>>> import numpy as np
>>> np.set_printoptions(precision=3, suppress=True, linewidth=140, legacy="1.25")
>>> mat = np.tanh(np.array([[0.7, 0.7],
...     [-2.2, -1.0],
...     [0.8, 0.1],
...     [0.2, 0.0],
...     [0.3, 0.0],
...     [0.5, -0.4],
...     [-0.3, -0.5],
...     [0.6, -1.3],
...     [1.6, -1.7],
...     [0.1, 0.0],
...     [0.5, 1.8],
...     [-0.6, -1.1],
...     [-0.3, -0.1],
...     [1.0, -1.9],
...     [0.2, -0.3],
...     [-0.4, 0.1],
...     [1.1, 0.8],
...     [0.8, 0.3],
...     [1.4, -0.3],
...     [0.8, -0.4],
...     [-1.2, -2.5],
...     [2.4, -0.8],
...     [0.3, -0.2]]) @ np.array([[1.6, 2.2, 1.3], [-0.8, -2.0, -0.6]]))
>>> mat
array([[ 0.508,  0.139,  0.454],
       [-0.991, -0.993, -0.978],
       [ 0.834,  0.915,  0.753],
       [ 0.31 ,  0.414,  0.254],
       [ 0.446,  0.578,  0.371],
       [ 0.808,  0.956,  0.711],
       [-0.08 ,  0.327, -0.09 ],
       [ 0.964,  0.999,  0.915],
       [ 0.999,  1.   ,  0.996],
       [ 0.159,  0.217,  0.129],
       [-0.565, -0.987, -0.405],
       [-0.08 ,  0.706, -0.119],
       [-0.38 , -0.43 , -0.319],
       [ 0.996,  1.   ,  0.985],
       [ 0.508,  0.778,  0.414],
       [-0.617, -0.793, -0.523],
       [ 0.808,  0.675,  0.74 ],
       [ 0.778,  0.821,  0.696],
       [ 0.986,  0.999,  0.964],
       [ 0.922,  0.988,  0.856],
       [ 0.08 ,  0.982, -0.06 ],
       [ 1.   ,  1.   ,  0.999],
       [ 0.565,  0.786,  0.47 ]])
>>> Xc = mat - mat.mean(axis=0)
>>> evecs = np.linalg.svd(Xc)[2][:2]
>>> Y = Xc - Xc @ evecs.T @ evecs
>>> np.round(np.cov(Xc @ evecs.T, rowvar=False), 3) + 0
array([[1.047, 0.   ],
       [0.   , 0.066]])
>>> (Xc @ evecs.T).std(axis=0)
array([1.001, 0.251])
>>> np.linalg.norm(Y, axis=1).round(6).argmax()
0
